% python3 -q
>>> import numpy as np
>>> np.set_printoptions(precision=2, suppress=True, linewidth=160, legacy="1.25")
>>> W0 = np.load("a.npy")
>>> W0
array([[ 9, -2,  3,  7,  2,  7, -9, -1,  9, -8, -3],
       [-2, -5,  2,  4,  7,  2,  8,  1,  9, -8,  0],
       [-4,  9, -3, -3,  5,  2,  6,  2,  1, -4, -7],
       [ 9, -1, -4,  7, -4, -5, -1,  0,  8, -6, -2],
       [ 7,  4, -4,  4, -4,  0, -9, -3, -4,  2,  2],
       [ 2, -7,  4, -2, -6, -5,  0,  9, -9, -9,  8],
       [ 8,  1,  3, -6,  1,  3,  6, -3,  9, -3, -4],
       [-1,  0,  8, -5,  3, -8,  7,  0,  8,  1,  4],
       [-4,  1,  7, -3,  0, -1, -5,  2,  2, -6, -9],
       [ 7,  5, -9, -5, -3, -1,  1, -4, -4, -6,  6],
       [ 9,  5, -6, -5, -6,  1,  7, -6, -3, -3, -9],
       [-7, -7, -7,  8, -7, -5,  6, -6, -8,  3,  3],
       [-1,  5,  1, -2,  7, -6,  7,  0, -2,  5,  1]])
>>> rng = np.random.default_rng(8613)
>>> idx = rng.permutation(11)
>>> out = W0[:, idx] * rng.choice([-1, 1], 11)
>>> out
array([[-2, -1,  9, -7,  9,  9,  8,  3,  3,  2, -7],
       [-5,  1,  9, -4, -2, -8,  8,  2,  0,  7, -2],
       [ 9,  2,  1,  3, -4, -6,  4, -3,  7,  5, -2],
       [-1,  0,  8, -7,  9,  1,  6, -4,  2, -4,  5],
       [ 4, -3, -4, -4,  7,  9, -2, -4, -2, -4,  0],
       [-7,  9, -9,  2,  2,  0,  9,  4, -8, -6,  5],
       [ 1, -3,  9,  6,  8, -6,  3,  3,  4,  1, -3],
       [ 0,  0,  8,  5, -1, -7, -1,  8, -4,  3,  8],
       [ 1,  2,  2,  3, -4,  5,  6,  7,  9,  0,  1],
       [ 5, -4, -4,  5,  7, -1,  6, -9, -6, -3,  1],
       [ 5, -6, -3,  5,  9, -7,  3, -6,  9, -6, -1],
       [-7, -6, -8, -8, -7, -6, -3, -7, -3, -7,  5],
       [ 5,  0, -2,  2, -1, -7, -5,  1, -1,  7,  6]])
>>> Uu, _, VT = np.linalg.svd(W0.T @ out)
>>> idx
array([ 1,  7,  8,  3,  0,  6,  9,  2, 10,  4,  5])
>>> out = W0 / np.linalg.norm(W0, axis=1, keepdims=True)
>>> gram = out @ out.T
>>> np.linalg.norm(out, axis=1)
array([1., 1., 1., 1., 1., 1., 1., 1., 1., 1., 1., 1., 1.])
>>> np.argwhere(np.triu(np.abs(gram) > 0.95, 1))
array([], shape=(0, 2), dtype=int64)
>>> hat = W0 @ np.linalg.solve(W0.T @ W0, W0.T)
>>> np.trace(hat)
11.0
>>> print(hat @ W0[:, 3])
[ 7.  4. -3.  7.  4. -2. -6. -5. -3. -5. -5.  8. -2.]
>>> np.allclose(hat @ hat, hat)
True
>>> np.linalg.matrix_rank(np.eye(13) - hat)
2
>>> out = np.c_[W0[:, :7] @ np.array([[4, 0, 3, 5, 5, 4, 5],
...     [0, 3, 3, 4, 4, 5, 0],
...     [4, 3, 1, 1, 0, 5, 1],
...     [0, 2, 0, 1, 4, 1, 0],
...     [2, 5, 5, 0, 4, 4, 1],
...     [3, 0, 5, 1, 3, 1, 0],
...     [1, 0, 0, 3, 2, 5, 5]]), np.array([0, 2, 2, 1, 0, 0, 1, 0, 2, 0, 0, 1, 1])]
>>> out
array([[  64,   27,   69,   27,   76,   18,    5,    0],
       [  28,   34,   26,    2,   36,   51,   39,    2],
       [  -6,   37,   47,   30,   42,   63,   12,    2],
       [  -4,  -21,  -25,   36,   36,   -8,   32,    1],
       [  -5,  -12,    9,   24,   33,  -29,  -18,    0],
       [  -3,  -43,  -66,  -21,  -65,  -38,    8,    0],
       [  61,    5,   50,   62,   45,   83,   74,    1],
       [  17,   29,  -20,   11,  -23,   70,   41,    0],
       [   4,   18,   -7,  -28,  -41,   -5,  -38,    2],
       [ -16,  -37,    7,   43,   22,   -5,   28,    0],
       [  10,  -43,   11,   76,   38,   38,   68,    0],
       [ -79,  -61, -109,  -49,  -62,  -93,  -19,    1],
       [   3,   49,   18,   29,   31,   81,   38,    1]])
>>> np.linalg.norm(np.linalg.qr(W0)[0].T @ out, axis=0) ** 2 / ((out ** 2).sum(axis=0) + 1e-12)
array([1.  , 1.  , 1.  , 1.  , 1.  , 1.  , 1.  , 0.82])
>>> np.linalg.matrix_rank(out)
8
